% python3 -q
>>> import numpy as np
>>> from numpy import linalg as LA
>>> np.set_printoptions(suppress=True, linewidth=140)
>>> rng = np.random.default_rng(228675)
>>> t = np.sort(rng.uniform(-2, 2, 31))
>>> F = np.c_[t, t ** 2, t ** 3] @ np.array([[-6, 2, -3, 1], [9, 9, 1, 9], [-8, 5, 1, -8]])
>>> print(F.round(1) + 0)
[[103.9  -6.5   2.3  90.3]
 [100.1  -5.8   2.4  86.7]
 [ 80.6  -2.7   3.   68.3]
 [ 75.2  -1.9   3.1  63.4]
 [ 74.1  -1.8   3.1  62.3]
 [ 47.2   1.2   3.4  37.4]
 [ 46.9   1.2   3.4  37.2]
 [ 39.2   1.7   3.4  30.2]
 [ 32.1   2.    3.3  23.9]
 [ 29.8   2.    3.2  21.9]
 [ 16.2   1.7   2.6  10.3]
 [ 12.5   1.4   2.4   7.3]
 [ 10.8   1.2   2.2   6. ]
 [ 10.8   1.2   2.2   6. ]
 [  7.2   0.8   1.8   3.4]
 [  6.7   0.7   1.7   3. ]
 [  5.5   0.5   1.5   2.3]
 [  2.8   0.1   1.    0.7]
 [  2.2   0.    0.8   0.4]
 [  0.    0.    0.    0. ]
 [ -0.7   0.5  -0.4   0.3]
 [ -1.5   2.5  -1.    1.3]
 [ -1.9   4.5  -1.2   1.9]
 [ -2.4   6.9  -1.3   2.3]
 [ -3.2  10.1  -1.2   2.5]
 [ -3.6  11.7  -1.2   2.4]
 [ -5.9  18.6  -0.8   1.6]
 [ -7.6  23.   -0.5   0.6]
 [ -9.8  27.9  -0.1  -0.8]
 [-12.1  32.9   0.4  -2.5]
 [-15.3  39.3   1.   -4.9]]
>>> print(np.count_nonzero(F))
124
>>> print(round(LA.norm(F), 1))
293.0
>>> Xc = F - F.mean(axis=0)
>>> vecs = LA.svd(Xc)[2][:3]
>>> Y = Xc - Xc @ vecs.T @ vecs
>>> print(np.round(Y.std(axis=0), 1) + 0)
[0. 0. 0. 0.]
>>> print(np.round(np.cov(Xc @ vecs.T, rowvar=False), 1) + 0)
[[1948.7    0.     0. ]
 [   0.    89.9    0. ]
 [   0.     0.     4.7]]
>>> print(np.round(LA.norm(Y) / LA.norm(Xc), 1))
0.0
>>> print(np.round(np.diag(vecs.T @ vecs), 1))
[0.9 1.  0.3 0.8]
>>> u = np.array([0, -5, 8, -9, -5, 9, 7, -4, 4])
>>> v = np.array([0, 0, -3, -5, 0, 4, -5, 4, 0, 5, 3])
>>> data = np.outer(u, v)
>>> print(data)
[[  0   0   0   0   0   0   0   0   0   0   0]
 [  0   0  15  25   0 -20  25 -20   0 -25 -15]
 [  0   0 -24 -40   0  32 -40  32   0  40  24]
 [  0   0  27  45   0 -36  45 -36   0 -45 -27]
 [  0   0  15  25   0 -20  25 -20   0 -25 -15]
 [  0   0 -27 -45   0  36 -45  36   0  45  27]
 [  0   0 -21 -35   0  28 -35  28   0  35  21]
 [  0   0  12  20   0 -16  20 -16   0 -20 -12]
 [  0   0 -12 -20   0  16 -20  16   0  20  12]]
>>> rk = LA.matrix_rank(data)
>>> print(rk)
1
>>> ns = LA.svd(data)[2][rk:].T
>>> print([int(LA.matrix_rank(np.delete(data, i, axis=0))) for i in range(9)])
[1, 1, 1, 1, 1, 1, 1, 1, 1]
>>> print(LA.matrix_rank(data.T @ data), LA.matrix_rank(data @ data.T))
1 1
>>> print(np.allclose(data @ ns, 0))
True
>>> def softmax(z):
...     e = np.exp(z - z.max(axis=-1, keepdims=True))
...     return e / e.sum(axis=-1, keepdims=True)
... 
>>> print(np.round(softmax(data).sum(axis=1), 1))
[1. 1. 1. 1. 1. 1. 1. 1. 1.]
>>> scores = data @ data.T / np.sqrt(11)
>>> print(softmax(scores).round(6).argmax(axis=1))
[0 3 5 3 3 5 5 3 5]
>>> print(np.round(softmax(scores), 1) + 0)
[[0.1 0.1 0.1 0.1 0.1 0.1 0.1 0.1 0.1]
 [0.  0.  0.  1.  0.  0.  0.  0.  0. ]
 [0.  0.  0.  0.  0.  1.  0.  0.  0. ]
 [0.  0.  0.  1.  0.  0.  0.  0.  0. ]
 [0.  0.  0.  1.  0.  0.  0.  0.  0. ]
 [0.  0.  0.  0.  0.  1.  0.  0.  0. ]
 [0.  0.  0.  0.  0.  1.  0.  0.  0. ]
 [0.  0.  0.  1.  0.  0.  0.  0.  0. ]
 [0.  0.  0.  0.  0.  1.  0.  0.  0. ]]
>>> print(np.round(softmax(scores + np.triu(np.full(scores.shape, -np.inf), 1)), 1) + 0)
[[1. 0. 0. 0. 0. 0. 0. 0. 0.]
 [0. 1. 0. 0. 0. 0. 0. 0. 0.]
 [0. 0. 1. 0. 0. 0. 0. 0. 0.]
 [0. 0. 0. 1. 0. 0. 0. 0. 0.]
 [0. 0. 0. 1. 0. 0. 0. 0. 0.]
 [0. 0. 0. 0. 0. 1. 0. 0. 0.]
 [0. 0. 0. 0. 0. 1. 0. 0. 0.]
 [0. 0. 0. 1. 0. 0. 0. 0. 0.]
 [0. 0. 0. 0. 0. 1. 0. 0. 0.]]
>>> print(np.unique(data.round(6), axis=0).shape)
(8, 11)
>>> print(round(np.trace(LA.pinv(data) @ data), 1))
1.0
>>> print(np.round(data @ LA.pinv(data) @ data, 1))
[[  0.   0.   0.   0.   0.   0.   0.   0.   0.   0.   0.]
 [  0.   0.  15.  25.   0. -20.  25. -20.   0. -25. -15.]
 [  0.   0. -24. -40.   0.  32. -40.  32.   0.  40.  24.]
 [  0.   0.  27.  45.   0. -36.  45. -36.   0. -45. -27.]
 [  0.   0.  15.  25.   0. -20.  25. -20.   0. -25. -15.]
 [  0.   0. -27. -45.   0.  36. -45.  36.   0.  45.  27.]
 [  0.   0. -21. -35.   0.  28. -35.  28.   0.  35.  21.]
 [  0.   0.  12.  20.   0. -16.  20. -16.   0. -20. -12.]
 [  0.   0. -12. -20.   0.  16. -20.  16.   0.  20.  12.]]
>>> print(LA.lstsq(data[:-1].T, data[-1])[2])
1
>>> print(np.abs(np.diag(LA.qr(data)[1])) > 1e-9)
[False False  True False False False False False False]
>>> gram = data.T @ data
>>> print(np.trace(gram), (data ** 2).sum())
44625 44625
>>> print(gram)
[[    0     0     0     0     0     0     0     0     0     0     0]
 [    0     0     0     0     0     0     0     0     0     0     0]
 [    0     0  3213  5355     0 -4284  5355 -4284     0 -5355 -3213]
 [    0     0  5355  8925     0 -7140  8925 -7140     0 -8925 -5355]
 [    0     0     0     0     0     0     0     0     0     0     0]
 [    0     0 -4284 -7140     0  5712 -7140  5712     0  7140  4284]
 [    0     0  5355  8925     0 -7140  8925 -7140     0 -8925 -5355]
 [    0     0 -4284 -7140     0  5712 -7140  5712     0  7140  4284]
 [    0     0     0     0     0     0     0     0     0     0     0]
 [    0     0 -5355 -8925     0  7140 -8925  7140     0  8925  5355]
 [    0     0 -3213 -5355     0  4284 -5355  4284     0  5355  3213]]
>>> print(np.round(LA.svd(data, compute_uv=False) ** 2, 1) + 0)
[44625.     0.     0.     0.     0.     0.     0.     0.     0.]
>>> print(LA.matrix_rank(data, rtol=0.1))
1
>>> print([round(float(x), 1) for x in LA.svd(data, compute_uv=False)[:3]])
[211.2, 0.0, 0.0]
>>> print(np.round(LA.norm(data, 2) / LA.norm(data), 1))
1.0
>>> arr = np.loadtxt("sample17.csv", delimiter=",")
>>> print(arr.round(1) + 0)
[[-0.2 -0.2 -0.8  0.  -0.5  0.2]
 [-0.6 -0.6  0.1  0.3  0.2 -0.2]
 [ 0.2 -0.3 -0.1  0.   0.5  0.7]
 [-0.6  0.1  0.2 -0.7  0.   0.3]
 [ 0.4 -0.7  0.3 -0.4 -0.3 -0.1]
 [-0.1  0.   0.5  0.5 -0.5  0.5]]
>>> t = np.radians(120)
>>> r_ = np.eye(6)
>>> r_[1, 1] = r_[4, 4] = np.cos(t)
>>> r_[1, 4], r_[4, 1] = -np.sin(t), np.sin(t)
>>> print(r_.round(1))
[[ 1.   0.   0.   0.   0.   0. ]
 [ 0.  -0.5  0.   0.  -0.9  0. ]
 [ 0.   0.   1.   0.   0.   0. ]
 [ 0.   0.   0.   1.   0.   0. ]
 [ 0.   0.9  0.   0.  -0.5  0. ]
 [ 0.   0.   0.   0.   0.   1. ]]
>>> Y = arr @ r_.T
>>> print(np.round(LA.det(r_), 1), np.trace(r_))
1.0 3.0
>>> print(np.round(np.abs(Y - arr).max(axis=0), 1))
[0.  1.3 0.  0.  1.1 0. ]
>>> print(np.round(LA.svd(arr, compute_uv=False), 1), np.round(LA.svd(Y, compute_uv=False), 1))
[1. 1. 1. 1. 1. 1.] [1. 1. 1. 1. 1. 1.]
>>> print(Y.round(1) + 0)
[[-0.2  0.5 -0.8  0.   0.1  0.2]
 [-0.6  0.1  0.1  0.3 -0.7 -0.2]
 [ 0.2 -0.3 -0.1  0.  -0.5  0.7]
 [-0.6 -0.1  0.2 -0.7  0.1  0.3]
 [ 0.4  0.6  0.3 -0.4 -0.4 -0.1]
 [-0.1  0.5  0.5  0.5  0.3  0.5]]
>>> print(np.allclose(LA.norm(arr, axis=1), LA.norm(Y, axis=1)))
True
>>> x = np.array([2, 2, 3, 0, 3, 2])
>>> print(np.round(np.abs(LA.eigvals(arr)), 1))
[1. 1. 1. 1. 1. 1.]
>>> print(np.round(np.sort(np.abs(np.degrees(np.angle(LA.eigvals(arr))))), 1))
[  0.   76.6  76.6 161.7 161.7 180. ]
>>> print(np.round(arr.T @ (arr @ x), 1) + 0)
[2. 2. 3. 0. 3. 2.]
>>> Z = F[[9, 15]].astype(float)
>>> for _ in range(4):
...     z = LA.norm(F[:, None] - Z, axis=-1).argmin(axis=1)
...     Z = np.array([F[z == j].mean(axis=0) for j in range(2)])
... 
>>> print(z)
[0 0 0 0 0 0 0 0 1 1 1 1 1 1 1 1 1 1 1 1 1 1 1 1 1 1 1 1 1 1 1]
>>> print(np.bincount(z))
[ 8 23]
>>> m1 = np.array([[-2, 1, -1, 2, 0, -1, -2, -2, 0, 1],
...     [-2, 0, 2, 0, -1, 0, 2, 2, 1, 0],
...     [1, 2, -2, -1, -1, -2, -1, 0, 1, 2],
...     [1, -1, 0, 1, 1, 0, 2, -1, -2, 0],
...     [0, 2, -2, 2, 2, 1, -2, 1, -1, -2],
...     [0, 1, 2, -2, 0, 0, -1, 0, -1, 2],
...     [-2, -2, -1, -2, -1, -1, 0, -2, 0, 1],
...     [1, -1, 0, -2, -1, 2, -1, 2, -2, 2],
...     [1, -2, 0, 0, -1, 0, 0, -2, -1, 2],
...     [-2, 1, -1, -1, -1, -2, 2, 1, 1, 1]])
>>> print(m1)
[[-2  1 -1  2  0 -1 -2 -2  0  1]
 [-2  0  2  0 -1  0  2  2  1  0]
 [ 1  2 -2 -1 -1 -2 -1  0  1  2]
 [ 1 -1  0  1  1  0  2 -1 -2  0]
 [ 0  2 -2  2  2  1 -2  1 -1 -2]
 [ 0  1  2 -2  0  0 -1  0 -1  2]
 [-2 -2 -1 -2 -1 -1  0 -2  0  1]
 [ 1 -1  0 -2 -1  2 -1  2 -2  2]
 [ 1 -2  0  0 -1  0  0 -2 -1  2]
 [-2  1 -1 -1 -1 -2  2  1  1  1]]
>>> left, sigma, vt = LA.svd(m1)
>>> print(np.argmax(sigma[:-1] / (sigma[1:] + 1e-6)) + 1)
8
>>> Y = left[:, :8] @ np.diag(sigma[:8]) @ vt[:8]
>>> print(round(float(LA.norm(m1 - Y, 2)), 1), np.round(sigma[8], 1))
0.1 0.1
>>> print(np.round(np.abs(m1 - Y).max(), 1))
0.0
>>> print(Y.round(1) + 0)
[[-2.  1. -1.  2.  0. -1. -2. -2.  0.  1.]
 [-2.  0.  2.  0. -1.  0.  2.  2.  1.  0.]
 [ 1.  2. -2. -1. -1. -2. -1.  0.  1.  2.]
 [ 1. -1.  0.  1.  1.  0.  2. -1. -2.  0.]
 [ 0.  2. -2.  2.  2.  1. -2.  1. -1. -2.]
 [ 0.  1.  2. -2.  0.  0. -1.  0. -1.  2.]
 [-2. -2. -1. -2. -1. -1.  0. -2.  0.  1.]
 [ 1. -1.  0. -2. -1.  2. -1.  2. -2.  2.]
 [ 1. -2.  0.  0. -1.  0.  0. -2. -1.  2.]
 [-2.  1. -1. -1. -1. -2.  2.  1.  1.  1.]]
>>> print(LA.matrix_rank(m1, rtol=0.05))
8
>>> u = np.array([1, 2])
>>> print(np.polyval(u, m1[3]))
[3 1 2 3 3 2 4 1 0 2]
>>> print(np.correlate(m1[3], m1[5], "full"))
[ 2 -3  1  1  2 -1  1 -1 -4 -3  1  5 -3  6  4 -5 -2  0  0]
>>> print(np.convolve(m1[3], u))
[ 1  1 -2  1  3  2  2  3 -4 -4  0]
>>> print(np.array([np.convolve(row, u, "same") for row in m1]))
[[-2 -3  1  0  4 -1 -4 -6 -4  1]
 [-2 -4  2  4 -1 -2  2  6  5  2]
 [ 1  4  2 -5 -3 -4 -5 -2  1  4]
 [ 1  1 -2  1  3  2  2  3 -4 -4]
 [ 0  2  2 -2  6  5  0 -3  1 -4]
 [ 0  1  4  2 -4  0 -1 -2 -1  0]
 [-2 -6 -5 -4 -5 -3 -2 -2 -4  1]
 [ 1  1 -2 -2 -5  0  3  0  2 -2]
 [ 1  0 -4  0 -1 -2  0 -2 -5  0]
 [-2 -3  1 -3 -3 -4 -2  5  3  3]]
>>> print(np.cross(m1[3, :3], m1[5, :3]))
[-2 -2  1]
>>> print(np.round(arr @ arr, 1) + 0)
[[-0.2  0.7  0.2  0.3 -0.3 -0.4]
 [ 0.4  0.4  0.5 -0.6  0.3  0. ]
 [ 0.2 -0.2  0.3 -0.1 -0.8  0.4]
 [ 0.5 -0.2  0.5  0.7  0.2 -0.1]
 [ 0.6  0.4 -0.6  0.2  0.   0.3]
 [-0.4  0.3  0.2  0.2  0.2  0.8]]
>>> print(np.round((arr - arr.T) / 2, 1))
[[ 0.   0.2 -0.5  0.3 -0.4  0.2]
 [-0.2  0.   0.2  0.1  0.5 -0.1]
 [ 0.5 -0.2  0.  -0.1  0.1  0.1]
 [-0.3 -0.1  0.1  0.   0.2 -0.1]
 [ 0.4 -0.5 -0.1 -0.2  0.   0.2]
 [-0.2  0.1 -0.1  0.1 -0.2  0. ]]
>>> print(round(np.abs(LA.eigvals(arr)).max(), 1))
1.0
>>> print(np.round((arr + arr.T) / 2, 1) + 0)
[[-0.2 -0.4 -0.3 -0.3 -0.1  0. ]
 [-0.4 -0.6 -0.1  0.2 -0.2 -0.1]
 [-0.3 -0.1 -0.1  0.1  0.4  0.6]
 [-0.3  0.2  0.1 -0.7 -0.2  0.4]
 [-0.1 -0.2  0.4 -0.2 -0.3 -0.3]
 [ 0.  -0.1  0.6  0.4 -0.3  0.5]]
>>> print(np.round(np.sort(np.abs(LA.eigvals(arr))), 1))
[1. 1. 1. 1. 1. 1.]
>>> u = np.array([1, 5, 5, -5, -3, 2, -1, 2, -4, 3])
>>> Y = m1 + np.outer(u, np.eye(10)[8])
>>> print(Y)
[[-2.  1. -1.  2.  0. -1. -2. -2.  1.  1.]
 [-2.  0.  2.  0. -1.  0.  2.  2.  6.  0.]
 [ 1.  2. -2. -1. -1. -2. -1.  0.  6.  2.]
 [ 1. -1.  0.  1.  1.  0.  2. -1. -7.  0.]
 [ 0.  2. -2.  2.  2.  1. -2.  1. -4. -2.]
 [ 0.  1.  2. -2.  0.  0. -1.  0.  1.  2.]
 [-2. -2. -1. -2. -1. -1.  0. -2. -1.  1.]
 [ 1. -1.  0. -2. -1.  2. -1.  2.  0.  2.]
 [ 1. -2.  0.  0. -1.  0.  0. -2. -5.  2.]
 [-2.  1. -1. -1. -1. -2.  2.  1.  4.  1.]]
>>> print(LA.matrix_rank(Y - m1))
1
>>> print(round(LA.det(Y) / LA.det(m1), 1), np.round(1 + LA.solve(m1, u)[8], 1))
18.5 18.5
>>> E = np.loadtxt("case4.csv", delimiter=",")
>>> print(E)
[[ 0.6 -1.2 -0.6  0.2  0.4 -3.5 -0.7 -0.2  2.  -0.1]
 [-0.2 -2.7 -1.5  1.5  0.4 -7.6  0.   0.3  3.4 -0.4]
 [-0.2  0.4  0.  -0.6  0.5 -0.1 -0.2  0.1  0.2  0.4]
 [ 0.7 -1.4 -0.6  1.   0.6 -3.9  0.3  0.   1.5  0.2]
 [ 0.2  1.2  0.4 -0.8 -0.2  3.7  0.2 -0.2 -1.8  0. ]
 [ 0.1  2.1  1.2 -1.6 -1.2  7.6  0.2 -0.3 -3.7  0.5]
 [-0.1  1.4  0.7 -0.5  0.2  3.5 -0.5 -0.1 -1.7  0.8]
 [-0.2  1.5  0.8 -1.2 -0.1  3.9 -0.1 -0.5 -1.8  0. ]
 [-0.4 -2.9 -0.9  1.5  1.  -7.4  0.1 -0.1  3.5 -0.7]
 [ 0.1  2.3  1.3 -1.6 -0.5  7.6  0.2  0.5 -3.6  0.2]
 [-0.3  2.1  1.  -1.1 -0.3  7.4 -0.2 -0.2 -4.   0.1]
 [-0.6  2.4  1.2 -1.5 -1.   7.3  0.4  0.5 -3.8  0.5]
 [-0.7  2.8  1.2 -0.7 -0.8  7.8  0.   0.1 -4.   0.5]
 [-0.3 -1.4 -0.7  0.8  0.7 -3.8  0.  -0.1  1.7  0. ]
 [ 0.   3.   0.5 -1.2 -0.4  7.4  0.7  0.  -3.9  0.9]
 [-0.4  2.8  1.4 -1.5 -1.   7.3  0.1  0.6 -3.1  0.9]
 [ 0.1 -2.5 -0.5  1.9  0.5 -7.4  0.4 -0.7  3.7 -0.9]
 [ 0.1 -3.1 -0.8  1.   0.6 -7.  -0.1  0.3  2.9 -0.8]
 [ 0.2  3.   1.1 -1.5 -0.9  7.2  0.1 -0.1 -3.8  1.1]
 [ 0.6 -0.2 -0.5  0.4  0.4  0.2  0.1 -0.3 -0.3 -0.2]
 [ 0.  -0.2 -0.1 -0.4 -0.2 -0.2 -0.9 -0.5  0.4 -0.8]
 [ 0.7 -0.5  0.2  0.2  0.2  0.1 -0.2 -0.2 -0.1 -0.1]
 [ 0.3 -2.4 -1.   1.5  0.6 -7.8  0.2  0.   3.7 -0.9]
 [ 0.2 -0.3  0.  -0.1 -0.2 -0.2  0.4 -0.3 -0.4  0.2]
 [-0.2  1.5  0.5 -0.5 -0.9  3.8 -0.5  0.2 -2.2 -0.1]
 [-0.4  3.1  1.1 -1.4 -0.6  7.3 -0.4 -0.4 -3.7  0.5]
 [ 0.4  2.4  1.4 -1.3 -0.5  7.5  0.7  0.  -3.9  0.7]
 [-0.2  2.8  1.1 -1.2 -1.1  7.6  0.1  0.4 -4.1  0.7]
 [ 0.4  1.4  0.5 -1.5  0.1  3.7 -0.7 -0.1 -2.3  0.5]
 [ 0.  -2.3 -1.8  1.8  0.9 -7.4  0.2 -0.7  3.9 -0.4]
 [-0.2  1.5  0.2 -1.4 -0.3  3.8 -0.3 -0.3 -1.6 -0.3]
 [ 0.3  2.6  1.1 -1.3 -0.7  7.   0.1  0.7 -3.7  0.7]
 [ 0.   0.1  0.4  0.9 -0.5  0.4 -0.3  0.  -0.3  0.1]]
>>> left, sigma = LA.svd(m1)
Traceback (most recent call last):
  File "<python-input-92>", line 1, in <module>
    left, sigma = LA.svd(m1)
    ^^^^^^^^^^^
ValueError: too many values to unpack (expected 2)
>>> left, sigma, vt = LA.svd(m1, full_matrices=False)
>>> print(np.round(np.cumsum(sigma ** 2) / np.sum(sigma ** 2), 1))
[0.3 0.5 0.7 0.8 0.9 0.9 1.  1.  1.  1. ]
>>> print(sigma.round(1) + 0)
[7.2 6.3 6.  5.4 3.6 3.1 2.7 2.2 0.1 0. ]
>>> print(np.allclose(left * sigma @ vt, m1))
True
>>> print((sigma > 1e-8).sum())
10
>>> print(np.round(left.T @ m1 @ vt.T, 1) + 0)
[[7.2 0.  0.  0.  0.  0.  0.  0.  0.  0. ]
 [0.  6.3 0.  0.  0.  0.  0.  0.  0.  0. ]
 [0.  0.  6.  0.  0.  0.  0.  0.  0.  0. ]
 [0.  0.  0.  5.4 0.  0.  0.  0.  0.  0. ]
 [0.  0.  0.  0.  3.6 0.  0.  0.  0.  0. ]
 [0.  0.  0.  0.  0.  3.1 0.  0.  0.  0. ]
 [0.  0.  0.  0.  0.  0.  2.7 0.  0.  0. ]
 [0.  0.  0.  0.  0.  0.  0.  2.2 0.  0. ]
 [0.  0.  0.  0.  0.  0.  0.  0.  0.1 0. ]
 [0.  0.  0.  0.  0.  0.  0.  0.  0.  0. ]]
>>> print(np.round(left.T @ left, 1) + 0)
[[1. 0. 0. 0. 0. 0. 0. 0. 0. 0.]
 [0. 1. 0. 0. 0. 0. 0. 0. 0. 0.]
 [0. 0. 1. 0. 0. 0. 0. 0. 0. 0.]
 [0. 0. 0. 1. 0. 0. 0. 0. 0. 0.]
 [0. 0. 0. 0. 1. 0. 0. 0. 0. 0.]
 [0. 0. 0. 0. 0. 1. 0. 0. 0. 0.]
 [0. 0. 0. 0. 0. 0. 1. 0. 0. 0.]
 [0. 0. 0. 0. 0. 0. 0. 1. 0. 0.]
 [0. 0. 0. 0. 0. 0. 0. 0. 1. 0.]
 [0. 0. 0. 0. 0. 0. 0. 0. 0. 1.]]
>>> print(np.round(sigma / sigma[0], 1) + 0)
[1.  0.9 0.8 0.7 0.5 0.4 0.4 0.3 0.  0. ]
>>> print(left.shape, sigma.shape, vt.shape)
(10, 10) (10,) (10, 10)
>>> print(np.round(np.sqrt((sigma ** 2).sum()), 1), round(float(LA.norm(m1)), 1))
13.9 13.9
